$ python3 -q
>>> import numpy as np
>>> from numpy import linalg as LA
>>> np.set_printoptions(precision=2, suppress=True, linewidth=120, sign=" ")
>>> mat = np.array([[0.0, -4.0, -1.0], [-4.0, 0.0, 0.0], [-1.0, 0.0, 0.0]])
>>> print([round(float(x), 2) for x in LA.svd(mat, compute_uv=False)[:3]])
[4.12, 4.12, 0.0]
>>> print(np.argsort(-LA.norm(mat, axis=0).round(6), kind="stable")[:3])
[ 0  1  2]
>>> print(LA.cond(mat) > 100)
True
>>> print(LA.matrix_rank(mat, rtol=0.1))
2
>>> vals, V = LA.eigh(mat)
>>> vec = np.array([3, -4, 4])
>>> print(vec @ mat @ vec)
72.0
>>> print(np.round(V * np.abs(vals) @ V.T, 2) + 0)
[[ 4.12  0.    0.  ]
 [ 0.    3.88  0.97]
 [ 0.    0.97  0.24]]
>>> print(np.abs(mat).sum(axis=1).max(), round(float(np.abs(vals).max()), 2))
5.0 4.12
>>> vals, V = LA.eigh(mat)
>>> print(LA.eigvalsh(mat @ mat))
[  0.  17.  17.]
>>> print(LA.eigvalsh(mat + 2 * np.eye(3)))
[-2.12  2.    6.12]
>>> print(np.abs(V[:, -1]).round(6).argmax())
0
>>> print(np.unique(vals.round(6) + 0, return_counts=True)[1])
[ 1  1  1]
>>> print(np.abs(V[:, -1]))
[ 0.71  0.69  0.17]
>>> print(np.round(V @ np.diag(vals) @ V.T, 2) + 0)
[[ 0. -4. -1.]
 [-4.  0.  0.]
 [-1.  0.  0.]]
>>> F = np.array([[-3.0, -4.0, -1.0], [0.0, 6.0, -7.0], [0.0, 6.0, 3.0]])
>>> print(F)
[[-3. -4. -1.]
 [ 0.  6. -7.]
 [ 0.  6.  3.]]
>>> t = np.radians(120)
>>> R = np.eye(3)
>>> R[0, 0] = R[1, 1] = np.cos(t)
>>> R[0, 1], R[1, 0] = -np.sin(t), np.sin(t)
>>> print(R)
[[-0.5  -0.87  0.  ]
 [ 0.87 -0.5   0.  ]
 [ 0.    0.    1.  ]]
>>> other = F @ R.T
>>> print(round(float(LA.det(R)), 2), round(float(np.trace(R)), 2))
1.0 0.0
>>> print(np.abs(other - F).max(axis=0))
[ 7.96  9.    0.  ]
>>> print(LA.svd(F, compute_uv=False), LA.svd(other, compute_uv=False))
[ 9.96  7.09  2.55] [ 9.96  7.09  2.55]
>>> rng = np.random.default_rng(59183)
>>> arr = np.triu(rng.random((2, 2)) < 1.2, 1).astype(int)
>>> arr = arr + arr.T
>>> print(arr)
[[ 0  1]
 [ 1  0]]
>>> vec = np.array([2, 3])
>>> print([p for p in range(1, 25) if np.allclose(LA.matrix_power(arr, p), np.eye(2))])
[2, 4, 6, 8, 10, 12, 14, 16, 18, 20, 22, 24]
>>> print(arr.T @ (arr @ vec))
[ 2  3]
>>> print(LA.inv(arr))
[[ 0.  1.]
 [ 1.  0.]]
>>> print(np.sort(np.abs(np.degrees(np.angle(LA.eigvals(arr))))))
[   0.  180.]
>>> def softmax(z):
...     e = np.exp(z - z.max(axis=-1, keepdims=True))
...     return e / e.sum(axis=-1, keepdims=True)
... 
>>> print(softmax(arr).sum(axis=1))
[ 1.  1.]
>>> print(softmax(arr[0] + 4))
[ 0.27  0.73]
>>> print(softmax(arr[0]))
[ 0.27  0.73]
>>> att = arr @ arr.T / np.sqrt(2)
>>> print(softmax(att + np.triu(np.full(att.shape, -np.inf), 1)))
[[ 1.    0.  ]
 [ 0.33  0.67]]
>>> print(softmax(att).round(6).argmax(axis=1))
[ 0  1]
>>> data = np.load("sample13.npy")
>>> print(data)
[[-0.83 -0.54  0.11]
 [ 0.55 -0.82  0.16]
 [ 0.    0.19  0.98]]
>>> vec = np.array([-1, -1, 5])
>>> y = data @ vec
>>> c, lr = np.zeros(3), 1 / LA.norm(data, 2) ** 2
>>> for i in range(300):
...     c -= lr * data.T @ (data @ c - y)
...     if i % 50 == 0: print(i, round(LA.norm(data @ c - y), 2))
... 
0 0.0
50 0.0
100 0.0
150 0.0
200 0.0
250 0.0
>>> print(round(LA.cond(data), 2))
1.0
>>> vec = np.array([-1, 5, -4])
>>> print(np.round(LA.inv(data), 2) + 0)
[[-0.83  0.55  0.  ]
 [-0.54 -0.82  0.19]
 [ 0.11  0.16  0.98]]
>>> print([p for p in range(1, 25) if np.allclose(LA.matrix_power(data, p), np.eye(3))])
[]
>>> print(np.sort(np.abs(np.degrees(np.angle(LA.eigvals(data))))))
[   0.    146.47  146.47]
>>> print(round(float(LA.norm(vec)), 2), round(float(LA.norm(data @ vec)), 2))
6.48 6.48
>>> print(3 - LA.matrix_rank(data - np.eye(3), tol=1e-8))
1
>>> print(np.round(LA.det(data), 2))
1.0
>>> print(data.T @ (data @ vec))
[-1.  5. -4.]
>>> print(np.round(softmax(10 * data[0]), 2) + 0)
[ 0.  0.  1.]
>>> print(softmax(data).sum(axis=1))
[ 1.  1.  1.]
>>> att = data @ data.T / np.sqrt(3)
>>> print(softmax(att + np.triu(np.full(att.shape, -np.inf), 1)))
[[ 1.    0.    0.  ]
 [ 0.36  0.64  0.  ]
 [ 0.26  0.26  0.47]]
>>> labels = rng.permutation(3)
>>> other = data[:, labels] * rng.choice([-1, 1], 3)
>>> print(other)
[[ 0.83  0.11 -0.54]
 [-0.55  0.16 -0.82]
 [-0.    0.98  0.19]]
>>> Uu, _, VT = LA.svd(data.T @ other)
>>> print(np.round(Uu @ VT, 2) + 0)
[[-1.  0.  0.]
 [ 0.  0.  1.]
 [ 0.  1.  0.]]
>>> M = np.loadtxt("test0.csv", delimiter=",")
>>> print(M)
[[ 12.   4.   5.]
 [  3.   1.   0.]
 [ 15.   5.   1.]
 [  3.   1.   0.]]
>>> Uu, sig, VT = LA.svd(M)
>>> print(np.argmax(sig[:-1] / (sig[1:] + 1e-6)) + 1)
2
>>> print(sig.round(2) + 0)
[ 21.09   3.33   0.  ]
>>> other = Uu[:, :2] @ np.diag(sig[:2]) @ VT[:2]
>>> print(round(float(LA.norm(M - other, 2)), 2), round(sig[2], 2))
0.0 0.0
>>> print(other.round(2) + 0)
[[ 12.   4.   5.]
 [  3.   1.   0.]
 [ 15.   5.   1.]
 [  3.   1.   0.]]
>>> other = np.array([[-2, 2, -4], [1, -1, -1]])
>>> W2 = np.kron(other, M)
>>> print(round(LA.norm(W2, 2), 2), round(LA.norm(other, 2) * LA.norm(M, 2), 2))
103.33 103.33
>>> print(W2)
[[-24.  -8. -10.  24.   8.  10. -48. -16. -20.]
 [ -6.  -2.  -0.   6.   2.   0. -12.  -4.  -0.]
 [-30. -10.  -2.  30.  10.   2. -60. -20.  -4.]
 [ -6.  -2.  -0.   6.   2.   0. -12.  -4.  -0.]
 [ 12.   4.   5. -12.  -4.  -5. -12.  -4.  -5.]
 [  3.   1.   0.  -3.  -1.  -0.  -3.  -1.  -0.]
 [ 15.   5.   1. -15.  -5.  -1. -15.  -5.  -1.]
 [  3.   1.   0.  -3.  -1.  -0.  -3.  -1.  -0.]]
>>> r = LA.matrix_rank(M)
>>> print(r)
2
>>> N = LA.svd(M)[2][r:].T
>>> print(np.round(N[:, 0] / N[np.abs(N[:, 0]).round(6).argmax(), 0], 2) + 0)
[-0.33  1.    0.  ]
>>> print([int(LA.matrix_rank(M[:i])) for i in range(1, len(M) + 1)])
[1, 2, 2, 2]
>>> X = np.array([[0, 1, 3], [1, 3, 1], [3, 1, 1]])
>>> X[-1] = X[0] + 3 * X[1]
>>> print(X)
[[  0   1   3]
 [  1   3   1]
 [  3  10   6]]
>>> t = np.radians(72)
>>> R = np.eye(3)
>>> R[2, 2] = R[0, 0] = np.cos(t)
>>> R[2, 0], R[0, 2] = -np.sin(t), np.sin(t)
>>> print(R)
[[ 0.31  0.    0.95]
 [ 0.    1.    0.  ]
 [-0.95  0.    0.31]]
>>> other = X @ R.T
>>> print(np.abs(other - X).max(axis=0))
[ 3.63  0.    7.  ]
>>> print(np.round(LA.svd(X, compute_uv=False), 2) + 0, np.round(LA.svd(other, compute_uv=False), 2) + 0)
[ 12.69   2.25   0.  ] [ 12.69   2.25   0.  ]
>>> print(round(LA.det(R), 2), round(float(np.trace(R)), 2))
1.0 1.62
>>> print(np.allclose(LA.norm(X, axis=1), LA.norm(other, axis=1)))
True
>>> t3 = np.stack([X, -2 * X, X[::-1]])
>>> print(np.einsum("bij,cij->bc", t3, t3))
[[ 166 -332   67]
 [-332  664 -134]
 [  67 -134  166]]
>>> print(LA.matrix_rank(t3.reshape(3, -1)))
2
>>> print(LA.norm(t3, axis=(1, 2)))
[ 12.88  25.77  12.88]
>>> print(t3.sum(axis=0))
[[ 3  9  3]
 [ 0  0  0]
 [-3 -9 -3]]
